$ python3 -q
>>> import numpy as np
>>> import numpy.linalg as la
>>> np.set_printoptions(suppress=True, linewidth=100)
>>> rnd = lambda a: np.round(a, 2) + 0
>>> E = np.array([[0, 12, 3],
...     [0, -16, -4],
...     [0, 0, 0],
...     [0, -4, -1],
...     [0, 16, 4],
...     [0, 8, 2]])
>>> left, sv, vt = la.svd(E)
>>> vecs = vt[:(sv > 1e-8).sum()]
>>> rng = np.random.default_rng(85)
>>> x = E[2] + 3 * E[5] + rng.integers(2) * np.eye(3)[0]
>>> x
array([ 1., 24.,  6.])
>>> print(la.matrix_rank(np.vstack([E, x])))
2
>>> rnd(np.diag(vecs.T @ vecs))
array([0.  , 0.94, 0.06])
>>> A = np.loadtxt("run15.csv", delimiter=",")
>>> A
array([[-5.11, -0.77,  0.02],
       [ 1.84,  0.36, -0.16],
       [ 0.49,  0.2 ,  0.17],
       [-2.02,  0.15, -0.25],
       [-1.16, -0.47, -0.01],
       [ 2.35, -1.48, -0.03],
       [ 1.36, -0.03, -0.17],
       [ 0.66, -0.75,  0.09],
       [ 3.17, -1.7 , -0.01],
       [ 4.25, -0.85,  0.09],
       [-0.01, -0.63,  0.08],
       [ 0.54, -0.1 ,  0.12],
       [ 2.09, -0.55, -0.04],
       [ 1.37,  0.07, -0.08],
       [-3.97,  0.57,  0.04],
       [ 0.6 , -0.05, -0.01],
       [-5.53,  1.21, -0.15],
       [ 0.67,  1.26,  0.07],
       [-1.49,  0.77,  0.02],
       [ 1.61, -0.81, -0.14],
       [-0.03, -0.31, -0.09],
       [ 0.51,  1.45, -0.05],
       [ 0.75, -0.25,  0.07],
       [ 1.87, -0.86, -0.04],
       [-0.33, -0.05,  0.08],
       [ 6.35, -0.27,  0.13],
       [ 3.08, -0.37,  0.17],
       [ 2.82, -0.45, -0.02],
       [ 5.97, -0.23, -0.02],
       [ 3.57,  0.15,  0.12],
       [-0.44, -0.48, -0.13]])
>>> proj = A @ la.solve(A.T @ A, A.T)
>>> la.matrix_rank(np.eye(31) - proj)
np.int64(28)
>>> rnd(proj @ A[:, 2])
array([ 0.02, -0.16,  0.17, -0.25, -0.01, -0.03, -0.17,  0.09, -0.01,  0.09,  0.08,  0.12, -0.04,
       -0.08,  0.04, -0.01, -0.15,  0.07,  0.02, -0.14, -0.09, -0.05,  0.07, -0.04,  0.08,  0.13,
        0.17, -0.02, -0.02,  0.12, -0.13])
>>> print(rnd(la.eigvalsh(proj)))
[0. 0. 0. 0. 0. 0. 0. 0. 0. 0. 0. 0. 0. 0. 0. 0. 0. 0. 0. 0. 0. 0. 0. 0. 0. 0. 0. 0. 1. 1. 1.]
>>> np.allclose(proj @ proj, proj)
True
>>> rnd(np.trace(proj))
np.float64(3.0)
